$ ipython --no-banner

In [1]: import numpy as np

In [2]: import numpy.linalg as la

In [3]: np.set_printoptions(precision=2, suppress=True, linewidth=160, legacy="1.25")

In [4]: tidy = lambda a: np.round(a, 2) + 0

In [5]: mat = np.load("sample10.npy")

In [6]: mat
Out[6]: 
array([[ 0. , -1.3, -0.4],
       [ 1.4,  0.3,  0.3],
       [ 0.5,  1.3,  0. ]])

In [7]: tidy(mat @ mat)
Out[7]: 
array([[-2.02, -0.91, -0.39],
       [ 0.57, -1.34, -0.47],
       [ 1.82, -0.26,  0.19]])

In [8]: np.allclose(mat, mat.T)
Out[8]: False

In [9]: tidy(np.abs(la.eigvals(mat)).max())
Out[9]: 1.4

In [10]: tidy(la.det(mat))
Out[10]: -0.86

In [11]: np.allclose(mat @ mat.T, mat.T @ mat)
Out[11]: False

In [12]: assert mat == mat.T
---------------------------------------------------------------------------
ValueError                                Traceback (most recent call last)
Cell In[12], line 1
----> 1 assert mat == mat.T

ValueError: The truth value of an array with more than one element is ambiguous. Use a.any() or a.all()

In [13]: np.trace(mat)
Out[13]: 0.3

In [14]: hat = np.triu(np.array([[3, -1, 0], [1, -3, 0], [-2, 3, -3]]), 1) + np.eye(3)

In [15]: M2 = hat @ mat @ la.inv(hat)

In [16]: tidy(hat @ mat - mat @ hat)
Out[16]: 
array([[-1.4, -0.3, -0.3],
       [ 0. ,  1.4,  0. ],
       [ 0. ,  0.5,  0. ]])

In [17]: tidy(np.trace(M2)), np.trace(mat)
Out[17]: (0.3, 0.3)

In [18]: arr = np.diag(10 * np.array([0, 0, 1, -2, 1, 0])) + np.array([[-2, 2, -2, 1, 0, -2],
    ...:     [-1, 2, -2, 0, 0, -2],
    ...:     [0, 2, 1, -2, -1, -1],
    ...:     [0, 0, -1, -2, -1, 1],
    ...:     [-2, 2, -2, 0, -2, 1],
    ...:     [0, 1, 0, 0, -2, 2]])

In [19]: arr
Out[19]: 
array([[ -2,   2,  -2,   1,   0,  -2],
       [ -1,   2,  -2,   0,   0,  -2],
       [  0,   2,  11,  -2,  -1,  -1],
       [  0,   0,  -1, -22,  -1,   1],
       [ -2,   2,  -2,   0,   8,   1],
       [  0,   1,   0,   0,  -2,   2]])

In [20]: q, V = la.qr(arr[:, :4])[0], la.qr(arr[:, 4:])[0]

In [21]: sv = la.svd(q.T @ V, compute_uv=False)

In [22]: (sv > 0.9).sum()
Out[22]: 0

In [23]: rng = np.random.default_rng(75795)

In [24]: lab = rng.permutation(6)

In [25]: M2 = arr[:, lab] * rng.choice([-1, 1], 6)

In [26]: M2
Out[26]: 
array([[-2,  2,  0, -2, -1, -2],
       [-2,  2,  0, -1,  0, -2],
       [11,  2,  1,  0,  2, -1],
       [-1,  0,  1,  0, 22,  1],
       [-2,  2, -8, -2,  0,  1],
       [ 0,  1,  2,  0,  0,  2]])

In [27]: left, _, Vh = la.svd(arr.T @ M2)

In [28]: tidy(left @ Vh)
Out[28]: 
array([[ 0.,  0.,  0.,  1.,  0.,  0.],
       [ 0.,  1.,  0.,  0.,  0.,  0.],
       [ 1.,  0.,  0.,  0.,  0.,  0.],
       [ 0.,  0.,  0.,  0., -1.,  0.],
       [ 0.,  0., -1.,  0.,  0.,  0.],
       [ 0.,  0.,  0.,  0.,  0.,  1.]])

In [29]: lab
Out[29]: array([2, 1, 4, 0, 3, 5])

In [30]: M2 = la.inv(arr)

In [31]: tidy(la.cond(arr))
Out[31]: 35.72

In [32]: tidy(la.det(arr) * la.det(M2))
Out[32]: 1.0

In [33]: tidy(la.slogdet(arr)[0])
Out[33]: 1.0

In [34]: tidy(la.det(arr) * M2)
Out[34]: 
array([[-16840.,  16796.,    -82.,   -758.,    -28.,    308.],
       [ -6520.,  10744.,    942.,   -382.,   1148.,   4312.],
       [  1060.,  -2204.,   1333.,    -73.,     42.,   -462.],
       [   100.,   -144.,    -82.,   -758.,    -28.,    308.],
       [ -2420.,   1452.,    121.,   -121.,   1694.,  -1694.],
       [   840.,  -3920.,   -350.,     70.,   1120.,   4620.]])

In [35]: np.allclose(M2, arr.T)
Out[35]: False

In [36]: x0 = np.array([-5, 5, -4, -3, -3, -3])

In [37]: target = arr @ x0

In [38]: beta, lr = np.zeros(6), 1 / la.norm(arr, 2) ** 2

In [39]: for i in range(15):
    ...:     beta -= lr * arr.T @ (arr @ beta - target)
    ...:     if i % 5 == 0: print(i, round(la.norm(arr @ beta - target), 2))
    ...: 
0 45.63
5 30.18
10 23.7

In [40]: tidy(beta)
Out[40]: array([-1.75,  2.27, -3.53, -3.04, -1.17, -2.05])

In [41]: tidy(la.cond(arr))
Out[41]: 35.72

In [42]: data = np.loadtxt("case9.csv", delimiter=",")

In [43]: data
Out[43]: 
array([[-1.  ,  0.9 , -0.2 , -3.09,  0.4 ],
       [ 0.2 ,  0.2 , -0.5 ,  0.65,  0.9 ],
       [ 0.1 , -0.4 ,  0.6 ,  0.2 ,  0.9 ],
       [ 0.9 ,  1.2 , -0.7 ,  3.05, -0.3 ],
       [ 0.5 , -1.1 ,  0.4 ,  1.17, -1.5 ],
       [ 2.1 ,  0.1 ,  0.5 ,  6.6 , -0.9 ],
       [-2.4 , -0.2 , -1.7 , -7.59, -0.5 ],
       [ 1.6 ,  0.8 , -0.3 ,  4.61,  0.1 ],
       [-0.1 ,  1.1 ,  0.  , -0.44,  0.7 ],
       [-0.5 , -1.5 ,  0.2 , -0.9 ,  0.1 ],
       [ 1.2 , -0.4 ,  0.  ,  3.45, -2.6 ]])

In [44]: cent = data[[7, 10]].astype(float)

In [45]: for _ in range(6):
    ...:     lab = la.norm(data[:, None] - cent, axis=-1).argmin(axis=1)
    ...:     cent = np.array([data[lab == j].mean(axis=0) for j in range(2)])
    ...: 

In [46]: lab
Out[46]: array([1, 1, 1, 0, 1, 0, 1, 0, 1, 1, 0])

In [47]: tidy(cent)
Out[47]: 
array([[ 1.45,  0.43, -0.12,  4.43, -0.92],
       [-0.46, -0.14, -0.17, -1.43,  0.14]])

In [48]: np.bincount(lab)
Out[48]: array([4, 7])
